$ python -q
>>> import numpy as np
>>> np.set_printoptions(precision=1, suppress=True, linewidth=140, legacy="1.25")
>>> rd = lambda a: np.round(a, 1) + 0
>>> W0 = np.load("w.npy")
>>> rd(W0)
array([[ -3. ,  -5.4,   1.2,  -1.3,  -7. ,  -5.7,  -0.1,   3.5,  -3.5],
       [  5.7,  -0.4,   6.7,   2.7,  -2.7,   3.7,   7.4,  11. ,   4.3],
       [  1. ,  -3.5,   0.4,   1.9,  -2.1,  -0.8,   3.6,   6.9,  -1. ],
       [  3.9,  -0.6,   2.9,   5.1,   1.3,   3.2,   3.7,   9.4,   3.4],
       [ -0.7,  -3.5,  -1.2,   2.7,  -2.9,  -2.2,   2.7,   6.7,  -2.2],
       [  5.6,  -2.2,   5.2,   1.7,   2.2,   3.9,   3.7,   7.4,   3.9],
       [  4.8,  -0.4,   6.3,   3.2,  -1.3,   3.3,   4.7,   9.9,   4.5],
       [ -2.3,  -4.6,   1. ,  -0.3,  -7.5,  -5. ,   1.8,   5.3,  -3.2],
       [ -1.3,  -5.4,   1.1,  -0.9,  -3.7,  -3.7,   0.1,   3.5,  -2.5],
       [ -6.8,  -8.4,  -5.4,  -1.2,  -2.6,  -8.7,  -5.7,  -1.5,  -7.7],
       [ -0.7,  -7.7,  -3.4,  -1.7,   0.1,  -3.1,   2. ,   2. ,  -5.2],
       [ -6.3,  -2.7,   4.5,   1.1, -11.4,  -8.4,  -5.7,   4.2,  -1.3],
       [ -4. ,  -6.9,  -0.2,  -3. ,  -9.1,  -7.5,   1.2,   2.8,  -6. ],
       [ -3.2,  -3.6,   3.5,   0.3,  -6.9,  -5.3,  -3. ,   4. ,  -1. ],
       [  0.6,  -0.7,   0.9,   5.9,  -1.1,   0.2,   1.4,   8.8,   1.5],
       [ -8.8,  -7.3,  -6. ,   0.1,  -7.1, -10.7,  -4.4,   0.7,  -8.8],
       [  0. ,  -3.9,   2.7,  -0.3,  -6.9,  -2.9,   4.1,   6.7,  -1.6],
       [  3.9,  -1.4,   6. ,   2.1,  -1.5,   2.2,   3.3,   8.3,   3.7],
       [  1.7,  -6.1,   0.2,  -1.6,  -1.7,  -1.2,   4.8,   4.6,  -2.7],
       [ -0.9,  -7.1,   2.1,  -4.1,  -5.6,  -4.5,   1.8,   2.3,  -3.7],
       [  4.3,   4.6,   5.4,  11.1,   0.7,   5.3,   2.5,  14.3,   8.1],
       [ -3.8,  -1.7,  -0.8,   6. ,  -1.3,  -3.7,  -5.6,   5.1,  -0.3],
       [ -3. ,  -6.4,  -2.5,  -0.5,  -3.2,  -5.2,  -0.3,   2.5,  -5. ]])
>>> left, s, Vt = np.linalg.svd(W0)
>>> np.argmax(s[:-1] / (s[1:] + 1e-6)) + 1
5
>>> out = left[:, :5] @ np.diag(s[:5]) @ Vt[:5]
>>> np.linalg.matrix_rank(W0, rtol=0.05)
5
>>> np.linalg.matrix_rank(out)
5
>>> Xc = W0 - W0.mean(axis=0)
>>> left, s, Vt = np.linalg.svd(Xc, full_matrices=False)
>>> rd(s)
array([45.9, 18.9, 16.6,  9. ,  0. ,  0. ,  0. ,  0. ,  0. ])
>>> rd(Vt[0] * np.sign(Vt[0, np.abs(Vt[0]).argmax()]))
array([0.4, 0.3, 0.3, 0.2, 0.2, 0.5, 0.3, 0.4, 0.4])
>>> u, g = W0[9], W0[7]
>>> rd(u @ g)
119.3
>>> rd(u @ u)
324.2
>>> p = (u @ g) / (u @ u) * u
>>> np.linalg.matrix_rank(np.outer(u, g))
1
>>> rd(p)
array([-2.5, -3.1, -2. , -0.4, -0.9, -3.2, -2.1, -0.5, -2.8])
>>> cov = np.cov(W0, rowvar=False)
>>> rd(np.polyfit(W0[:, 6], W0[:, 8], 1))
array([ 0.6, -1.8])
>>> cov.shape
(9, 9)
>>> np.argsort(-W0.std(axis=0).round(6), kind="stable")
array([5, 8, 0, 6, 7, 2, 4, 3, 1])
>>> rd(np.corrcoef(W0[:, 6], W0[:, 8])[0, 1])
0.5
>>> rd(W0.std(axis=0))
array([4. , 3. , 3.5, 3.3, 3.5, 4.4, 3.6, 3.6, 4.2])
>>> left, s, Vt = np.linalg.svd(W0)
>>> V = Vt[:(s > 1e-8).sum()]
>>> rng = np.random.default_rng(164836)
>>> x0 = W0[9] + 3 * W0[17] + rng.integers(2) * np.eye(9)[2]
>>> rd(x0)
array([  5. , -12.7,  13.7,   5.2,  -6.9,  -2.3,   4.1,  23.4,   3.4])
>>> np.allclose(V.T @ V @ x0, x0)
False
>>> rd(np.diag(V.T @ V))
array([0.3, 0.7, 0.7, 0.5, 0.7, 0.3, 0.7, 0.7, 0.3])
>>> K = np.loadtxt("test11.csv", delimiter=",")
>>> K
array([[ 0.1, -4.8,  4.9, -0.8,  4.9, -2. ],
       [-0.1, -5.1,  5. , -0.9,  4.9, -2. ],
       [ 0.1, -5. ,  5. , -0.8,  5. , -2. ],
       [ 0. , -5. ,  5.1, -0.9,  5.1, -1.9],
       [ 0.2, -5.1,  5.1, -1. ,  5. , -2. ],
       [ 0.1, -5. ,  4.8, -1. ,  4.8, -2. ],
       [ 0.9,  4.9, -3.9, -2. ,  4.2, -0.9],
       [ 0.8,  5.1, -4.1, -2. ,  4.1, -0.9],
       [ 1. ,  5. , -4. , -2. ,  4. , -1. ],
       [ 0.8,  5.2, -4.1, -2. ,  3.8, -1.1],
       [ 0.9,  4.9, -4.1, -2. ,  3.8, -1.1],
       [ 1. ,  4.9, -3.9, -1.9,  4.2, -0.9],
       [-2.1,  2. , -2.2,  1.9,  0.9, -2. ],
       [-2. ,  1.9, -1.8,  2. ,  1. , -2. ],
       [-2.1,  1.9, -2. ,  2. ,  1. , -2. ],
       [-1.9,  2. , -1.9,  1.9,  0.9, -2. ],
       [-1.9,  1.9, -2. ,  1.9,  1.1, -2.1],
       [-1.9,  1.8, -2.2,  2.1,  1.1, -2.1]])
>>> q, V = np.linalg.qr(K[:, :3])[0], np.linalg.qr(K[:, 3:])[0]
>>> s = np.linalg.svd(q.T @ V, compute_uv=False)
>>> rd(s)
array([1. , 0.9, 0.7])
>>> cov = K.T @ K
>>> rd(np.diag(cov))
array([ 28.6, 322.2, 270.4,  51.8, 250.1,  54.3])
>>> (K @ K.T).shape
(18, 18)
>>> rd(np.linalg.eigvalsh(cov)[::-1])
array([596.1, 298.6,  82.2,   0.2,   0.1,   0.1])
>>> out = np.array([[0, -2], [-1, 2], [1, -2], [2, -2], [0, 2]])
>>> mat = np.block([[np.zeros((5, 5)), out], [out.T, np.zeros((2, 2))]])
>>> mat
array([[ 0.,  0.,  0.,  0.,  0.,  0., -2.],
       [ 0.,  0.,  0.,  0.,  0., -1.,  2.],
       [ 0.,  0.,  0.,  0.,  0.,  1., -2.],
       [ 0.,  0.,  0.,  0.,  0.,  2., -2.],
       [ 0.,  0.,  0.,  0.,  0.,  0.,  2.],
       [ 0., -1.,  1.,  2.,  0.,  0.,  0.],
       [-2.,  2., -2., -2.,  2.,  0.,  0.]])
>>> # rank 4
>>> rd(W0[0] @ W0[12])
191.2
>>> rd(np.linalg.norm(W0, axis=0))
array([19.3, 23.1, 17.9, 17.1, 23.7, 24.2, 17.9, 31.8, 20.8])
>>> rd(np.linalg.norm(W0[0], 1)), rd(np.linalg.norm(W0[0], np.inf))
(30.7, 7.0)
>>> rd(np.linalg.norm(W0[0] - W0[12]))
5.0
>>> F = np.array([[0.6, -0.4, -0.2, -0.6, -0.6, 0.9, 0.2],
...     [1.1, 0.4, -0.2, -0.6, 1.1, 1.0, -1.5],
...     [1.6, 1.1, -0.9, -0.7, 0.2, 0.7, 0.9],
...     [-0.5, -0.3, -0.4, -2.4, -0.9, -1.3, -0.7],
...     [0.5, -1.2, -0.7, 0.3, -1.2, 0.3, 0.6],
...     [-1.5, 0.3, 1.1, 0.5, -0.8, -1.1, -1.0],
...     [0.9, 0.3, -0.4, -0.1, 1.0, 2.1, 0.6]])
>>> F[:, 0] *= 20
>>> F
array([[ 12. ,  -0.4,  -0.2,  -0.6,  -0.6,   0.9,   0.2],
       [ 22. ,   0.4,  -0.2,  -0.6,   1.1,   1. ,  -1.5],
       [ 32. ,   1.1,  -0.9,  -0.7,   0.2,   0.7,   0.9],
       [-10. ,  -0.3,  -0.4,  -2.4,  -0.9,  -1.3,  -0.7],
       [ 10. ,  -1.2,  -0.7,   0.3,  -1.2,   0.3,   0.6],
       [-30. ,   0.3,   1.1,   0.5,  -0.8,  -1.1,  -1. ],
       [ 18. ,   0.3,  -0.4,  -0.1,   1. ,   2.1,   0.6]])
>>> out = np.linalg.inv(F)
>>> rd(out)
array([[ 0.1,  0. ,  0. ,  0. ,  0. ,  0. , -0.1],
       [-0.6,  0. ,  0.6,  0.1,  0.2,  0.7,  0.5],
       [ 2.3, -0.2, -0.4, -0.7, -1.5, -0.8, -1.4],
       [-0.6,  0.1,  0.1, -0.2,  0.5,  0.3,  0.1],
       [-0.2,  0. , -0.3,  0. , -0.4, -0.6, -0.1],
       [-0.1,  0. ,  0. ,  0.1,  0.3,  0.5,  0.8],
       [ 0.5, -0.5,  0. , -0.1, -0.5, -0.5, -0.2]])
>>> rd(np.linalg.det(F) * np.linalg.det(out))
1.0
>>> rd(np.linalg.inv(out))
array([[ 12. ,  -0.4,  -0.2,  -0.6,  -0.6,   0.9,   0.2],
       [ 22. ,   0.4,  -0.2,  -0.6,   1.1,   1. ,  -1.5],
       [ 32. ,   1.1,  -0.9,  -0.7,   0.2,   0.7,   0.9],
       [-10. ,  -0.3,  -0.4,  -2.4,  -0.9,  -1.3,  -0.7],
       [ 10. ,  -1.2,  -0.7,   0.3,  -1.2,   0.3,   0.6],
       [-30. ,   0.3,   1.1,   0.5,  -0.8,  -1.1,  -1. ],
       [ 18. ,   0.3,  -0.4,  -0.1,   1. ,   2.1,   0.6]])
>>> (np.abs(out) > 1e-9).astype(int)
array([[1, 1, 1, 1, 1, 1, 1],
       [1, 1, 1, 1, 1, 1, 1],
       [1, 1, 1, 1, 1, 1, 1],
       [1, 1, 1, 1, 1, 1, 1],
       [1, 1, 1, 1, 1, 1, 1],
       [1, 1, 1, 1, 1, 1, 1],
       [1, 1, 1, 1, 1, 1, 1]])
>>> rd(np.linalg.slogdet(F)[0])
1.0
>>> rd(F @ out)
array([[1., 0., 0., 0., 0., 0., 0.],
       [0., 1., 0., 0., 0., 0., 0.],
       [0., 0., 1., 0., 0., 0., 0.],
       [0., 0., 0., 1., 0., 0., 0.],
       [0., 0., 0., 0., 1., 0., 0.],
       [0., 0., 0., 0., 0., 1., 0.],
       [0., 0., 0., 0., 0., 0., 1.]])
